$ ipython --no-banner

In [1]: import numpy as np

In [2]: import numpy.linalg as la

In [3]: np.set_printoptions(precision=1, suppress=True, linewidth=100)

In [4]: E = np.loadtxt("arr.csv", delimiter=",")

In [5]: E.round(1) + 0
Out[5]: 
array([[-0.6,  0.4, -0.6,  0. ,  0. ],
       [-0.7, -0.4,  0.5, -0.2,  0.1],
       [ 0. , -0.4, -0.2, -0.5, -0.7],
       [ 0.2, -0.1, -0.2, -0.7,  0.6],
       [ 0. , -0.7, -0.5,  0.4,  0.3]])

In [6]: out = np.array([[-4, -3, -1], [4, 4, -1]])

In [7]: C = np.kron(out, E)

In [8]: C.shape
Out[8]: (10, 15)

In [9]: out = np.array([[4, 2, -5], [-3, 5, 5], [1, 5, -1], [-2, 1, 0], [-3, -2, 5]])

In [10]: E @ out
Out[10]: 
array([[-4.4, -2.4,  6. ],
       [-1.4, -1. ,  2.1],
       [ 4.1, -2.2, -5.4],
       [ 0.5, -2.8,  1.9],
       [-0.1, -6.3, -1.6]])

In [11]: np.einsum("ik,kj->ij", E, out)
Out[11]: 
array([[-4.4, -2.4,  6. ],
       [-1.4, -1. ,  2.1],
       [ 4.1, -2.2, -5.4],
       [ 0.5, -2.8,  1.9],
       [-0.1, -6.3, -1.6]])

In [12]: np.vstack([E, out.T]).shape
Out[12]: (8, 5)

In [13]: np.allclose(E, E.T)
Out[13]: False

In [14]: assert E == E.T
ValueError: The truth value of an array with more than one element is ambiguous. Use a.any() or a.all()


In [15]: np.round(la.matrix_power(E, 3), 1) + 0
Out[15]: 
array([[ 0.1, -0.6, -0.6, -0.4, -0.3],
       [-0.1,  0.8, -0.5, -0.2, -0.3],
       [-0.7,  0. ,  0.4, -0.7,  0. ],
       [ 0.5,  0.1,  0. , -0.5,  0.7],
       [-0.5,  0. , -0.5,  0.2,  0.6]])

In [16]: np.round(np.trace(E), 1)
Out[16]: np.float64(-1.7)

In [17]: np.round(la.det(E), 1)
Out[17]: np.float64(1.0)

In [18]: round(np.abs(la.eigvals(E)).max(), 1)
Out[18]: np.float64(1.0)

In [19]: np.round((E - E.T) / 2, 1) + 0
Out[19]: 
array([[ 0. ,  0.6, -0.3, -0.1,  0. ],
       [-0.6,  0. ,  0.5, -0.1,  0.4],
       [ 0.3, -0.5,  0. , -0.2, -0.1],
       [ 0.1,  0.1,  0.2,  0. ,  0.1],
       [ 0. , -0.4,  0.1, -0.1,  0. ]])

In [20]: np.round(np.diff(E, axis=0), 1) + 0
Out[20]: 
array([[-0.1, -0.8,  1.2, -0.1,  0.1],
       [ 0.7,  0. , -0.8, -0.3, -0.9],
       [ 0.2,  0.3,  0.1, -0.2,  1.3],
       [-0.2, -0.7, -0.3,  1.1, -0.3]])

In [21]: la.svd(E, compute_uv=False)
Out[21]: array([1., 1., 1., 1., 1.])

In [22]: round(la.norm(E), 1)
Out[22]: np.float64(2.2)

In [23]: E.mean(axis=0)
Out[23]: array([-0.2, -0.2, -0.2, -0.2,  0.1])

In [24]: np.round(np.abs(E).max(), 1)
Out[24]: np.float64(0.7)

In [25]: np.count_nonzero(E)
Out[25]: np.int64(24)

In [26]: np.unravel_index(np.abs(E).argmax(), E.shape)
Out[26]: (np.int64(3), np.int64(3))

In [27]: E[:, 5]
IndexError: index 5 is out of bounds for axis 1 with size 5


In [28]: E.sum(axis=1)
Out[28]: array([-0.9, -0.6, -1.9, -0.2, -0.6])

In [29]: A = np.array([[-3, -3, -1], [-2, -3, -1], [-1, -1, 2], [-3, -3, 2]])

In [30]: A[-1] = A[0] + 3 * A[1]

In [31]: A
Out[31]: 
array([[ -3,  -3,  -1],
       [ -2,  -3,  -1],
       [ -1,  -1,   2],
       [ -9, -12,  -4]])

In [32]: # row 3 is much longer than the rest

In [33]: out = A / la.norm(A, axis=1)
ValueError: operands could not be broadcast together with shapes (4,3) (4,) 


In [34]: out = A / la.norm(A, axis=1, keepdims=True)

In [35]: gram = out @ out.T

In [36]: (np.abs(gram) > 0.9).astype(int)
Out[36]: 
array([[1, 1, 0, 1],
       [1, 1, 0, 1],
       [0, 0, 1, 0],
       [1, 1, 0, 1]])

In [37]: la.norm(out, axis=1)
Out[37]: array([1., 1., 1., 1.])

In [38]: np.argwhere(np.triu(np.abs(gram) > 0.95, 1))
Out[38]: 
array([[0, 1],
       [0, 3],
       [1, 3]])

In [39]: round(np.degrees(np.arccos(np.clip(gram[0, 1], -1, 1))), 1)
Out[39]: np.float64(11.2)

In [40]: (gram - 2 * np.eye(4)).round(6).argmax(axis=1)
Out[40]: array([3, 3, 0, 1])

In [41]: out = np.c_[A[:, :2] @ np.array([[1, 1], [-2, -2]]), np.array([-2, 1, 2, 2])]

In [42]: out
Out[42]: 
array([[ 3,  3, -2],
       [ 4,  4,  1],
       [ 1,  1,  2],
       [15, 15,  2]])

In [43]: la.matrix_rank(np.c_[A, out])
Out[43]: np.int64(4)

In [44]: np.round(la.lstsq(A, out[:, 0])[0], 1) + 0
Out[44]: array([ 1., -2.,  0.])

In [45]: P = A @ la.solve(A.T @ A, A.T)

In [46]: P.round(1) + 0
Out[46]: 
array([[ 0.9, -0.3,  0. ,  0.1],
       [-0.3,  0.2,  0. ,  0.3],
       [ 0. ,  0. ,  1. ,  0. ],
       [ 0.1,  0.3,  0. ,  0.9]])

In [47]: np.diag(P)
Out[47]: array([0.9, 0.2, 1. , 0.9])

In [48]: P @ A[:, 1]
Out[48]: array([ -3.,  -3.,  -1., -12.])

In [49]: np.round((np.eye(4) - P) @ A, 1) + 0
Out[49]: 
array([[0., 0., 0.],
       [0., 0., 0.],
       [0., 0., 0.],
       [0., 0., 0.]])

In [50]: M = np.array([[2.0, -3.0, 0.0], [-3.0, 6.0, -3.0], [0.0, -3.0, 3.0]])

In [51]: M
Out[51]: 
array([[ 2., -3.,  0.],
       [-3.,  6., -3.],
       [ 0., -3.,  3.]])

In [52]: # symmetric

In [53]: out = np.array([[3, 7, 7], [-2, -2, -8], [6, 4, -3]])

In [54]: np.einsum("ij,ij->i", M, M)
Out[54]: array([13., 54., 18.])

In [55]: np.vstack([M, out.T]).shape
Out[55]: (6, 3)

In [56]: la.matrix_rank(np.vstack([M, out.T]))
Out[56]: np.int64(3)

In [57]: np.einsum("ik,kj->ji", M, out)
Out[57]: 
array([[ 12., -39.,  24.],
       [ 20., -45.,  18.],
       [ 38., -60.,  15.]])

In [58]: M @ out
Out[58]: 
array([[ 12.,  20.,  38.],
       [-39., -45., -60.],
       [ 24.,  18.,  15.]])

In [59]: round(la.eigvalsh(M).min(), 1)
Out[59]: np.float64(-0.4)

In [60]: [round(float(la.det(M[:i, :i])), 2) + 0 for i in range(1, 4)]
Out[60]: [2.0, 3.0, -9.0]

In [61]: w, evecs = la.eigh(M)

In [62]: x0 = np.array([8, -2, -6])

In [63]: np.abs(M).sum(axis=1).max(), round(float(np.abs(w).max()), 1)
Out[63]: (np.float64(12.0), 8.9)

In [64]: la.eigvalsh(M[1:, 1:])
Out[64]: array([1.1, 7.9])

In [65]: evecs * np.abs(w) @ evecs.T
Out[65]: 
array([[ 2.4, -2.7,  0.3],
       [-2.7,  6.2, -2.8],
       [ 0.3, -2.8,  3.2]])

In [66]: (np.sign(evecs[:, -1].round(6)) == np.sign(evecs[0, -1].round(6))).astype(int)
Out[66]: array([1, 0, 1])

In [67]: w, evecs = la.eigh(M)

In [68]: np.round(evecs.T @ M @ evecs, 1) + 0
Out[68]: 
array([[-0.4,  0. ,  0. ],
       [ 0. ,  2.5,  0. ],
       [ 0. ,  0. ,  8.9]])

In [69]: la.eigvalsh(M + 5 * np.eye(3))
Out[69]: array([ 4.6,  7.5, 13.9])

In [70]: np.abs(evecs[:, -1])
Out[70]: array([0.4, 0.8, 0.4])

In [71]: np.abs(evecs[:, -1]).round(6).argmax()
Out[71]: np.int64(1)

In [72]: round(w.sum(), 1), np.trace(M)
Out[72]: (np.float64(11.0), np.float64(11.0))

In [73]: m1 = np.load("layer18.npy")

In [74]: m1
Out[74]: 
array([[10,  7, -8, -9],
       [ 7, 13, -2,  0],
       [-8, -2,  8, 10],
       [-9,  0, 10, 13]])

In [75]: def softmax(z):
    ...:     e = np.exp(z - z.max(axis=-1, keepdims=True))
    ...:     return e / e.sum(axis=-1, keepdims=True)
    ...: 

In [76]: softmax(M).sum(axis=1)
Out[76]: array([1., 1., 1.])

In [77]: np.round(softmax(M[1] + -3), 1) + 0
Out[77]: array([0., 1., 0.])

In [78]: scores = M @ M.T / np.sqrt(3)

In [79]: softmax(scores)[1] @ M
Out[79]: array([-3.,  6., -3.])

In [80]: np.round(softmax(scores), 1) + 0
Out[80]: 
array([[0.9, 0. , 0.1],
       [0. , 1. , 0. ],
       [0. , 0. , 1. ]])

In [81]: softmax(scores).round(6).argmax(axis=1)
Out[81]: array([0, 1, 2])

In [82]: out = m1 / np.sqrt((m1 ** 2).mean(axis=1, keepdims=True))

In [83]: la.matrix_rank(m1 - m1.mean(axis=1, keepdims=True))
Out[83]: np.int64(2)

In [84]: m1 - m1.mean(axis=1, keepdims=True)
Out[84]: 
array([[ 10. ,   7. ,  -8. ,  -9. ],
       [  2.5,   8.5,  -6.5,  -4.5],
       [-10. ,  -4. ,   6. ,   8. ],
       [-12.5,  -3.5,   6.5,   9.5]])

In [85]: w, evecs = la.eigh(m1)

In [86]: np.round(evecs.T @ evecs, 1) + 0
Out[86]: 
array([[1., 0., 0., 0.],
       [0., 1., 0., 0.],
       [0., 0., 1., 0.],
       [0., 0., 0., 1.]])

In [87]: np.round(evecs.T @ m1 @ evecs, 1) + 0
Out[87]: 
array([[ 0. ,  0. ,  0. ,  0. ],
       [ 0. ,  0. ,  0. ,  0. ],
       [ 0. ,  0. , 13.9,  0. ],
       [ 0. ,  0. ,  0. , 30.1]])

In [88]: (w > 1e-8).sum(), (w < -1e-8).sum()
Out[88]: (np.int64(2), np.int64(0))

In [89]: np.abs(evecs[:, -1]).round(6).argmax()
Out[89]: np.int64(3)

In [90]: np.round(la.eigvalsh(m1 @ m1), 1) + 0
Out[90]: array([  0. ,   0. , 194.3, 903.7])

In [91]: round(float(w.sum()), 1), np.trace(m1)
Out[91]: (44.0, np.int64(44))

In [92]: np.abs(evecs[:, -1])
Out[92]: array([0.6, 0.3, 0.5, 0.6])

In [93]: np.unique(w.round(6) + 0, return_counts=True)[1]
Out[93]: array([2, 1, 1])

In [94]: la.eigvalsh(m1 + -1 * np.eye(4))
Out[94]: array([-1. , -1. , 12.9, 29.1])

In [95]: data = np.load("run1.npy")

In [96]: data
Out[96]: 
array([[ 0.3, -2.2, -0.6,  1.9],
       [ 1.7, -0.7,  2.2,  0.8],
       [ 0.4,  2.2, -0.8,  1.8],
       [-1.6,  0.6, -2.3, -0.9],
       [-1.7, -1.6, -1.8,  0.3],
       [ 0.4, -2. , -1.9,  1. ],
       [-2.8,  0. , -0.8, -0.7],
       [-2.2, -1.1, -1.3,  1.1],
       [-0.6, -1.7,  0.3,  2.4],
       [-0.9, -0.5, -2.6,  1. ],
       [ 1.2,  0.1, -1.9,  1.9],
       [ 0. ,  2.5, -1.5,  0.6],
       [ 1.4, -1.6, -0.5, -2.1],
       [-2.1, -0.6,  1.2,  1.7],
       [ 2.7,  0.7, -0.6, -0.8],
       [-0.4,  0.2, -2.9, -0.8],
       [-0.9, -1.7, -0.9,  2.1],
       [-0.4,  0.6,  0.5, -2.9],
       [ 1.4,  1.3,  1.2,  2. ],
       [ 2. ,  1.3, -0.3,  1.8],
       [-0.4,  2.5,  1.4, -0.7],
       [-0.6,  0.4,  2.9, -0.2],
       [-2.4, -1.3, -0.9,  0.8]])

In [97]: x0 = np.array([-4, 1, 5, 3])

In [98]: data @ x0
Out[98]: 
array([ -0.7,   5.9,   2. ,  -7.2,  -2.9, -10.1,   5.1,   4.5,   9.4,  -6.9,  -8.5,  -3.2, -16. ,
        18.9, -15.5, -15.1,   3.7,  -4. ,   7.7,  -2.8,   9. ,  16.7,   6.2])

In [99]: (data @ x0).argmax()
Out[99]: np.int64(13)

In [100]: data @ np.ones(4)
Out[100]: 
array([-0.6,  4. ,  3.6, -4.2, -4.8, -2.5, -4.3, -3.5,  0.4, -3. ,  1.3,  1.6, -2.8,  0.2,  2. ,
       -3.9, -1.4, -2.2,  5.9,  4.8,  2.8,  2.5, -3.8])

In [101]: (data * x0).sum(axis=1)
Out[101]: 
array([ -0.7,   5.9,   2. ,  -7.2,  -2.9, -10.1,   5.1,   4.5,   9.4,  -6.9,  -8.5,  -3.2, -16. ,
        18.9, -15.5, -15.1,   3.7,  -4. ,   7.7,  -2.8,   9. ,  16.7,   6.2])

In [102]: np.einsum("ij,j->i", data, x0)
Out[102]: 
array([ -0.7,   5.9,   2. ,  -7.2,  -2.9, -10.1,   5.1,   4.5,   9.4,  -6.9,  -8.5,  -3.2, -16. ,
        18.9, -15.5, -15.1,   3.7,  -4. ,   7.7,  -2.8,   9. ,  16.7,   6.2])

In [103]: la.norm(data @ x0) <= la.norm(data, 2) * la.norm(x0) + 1e-9
Out[103]: np.True_
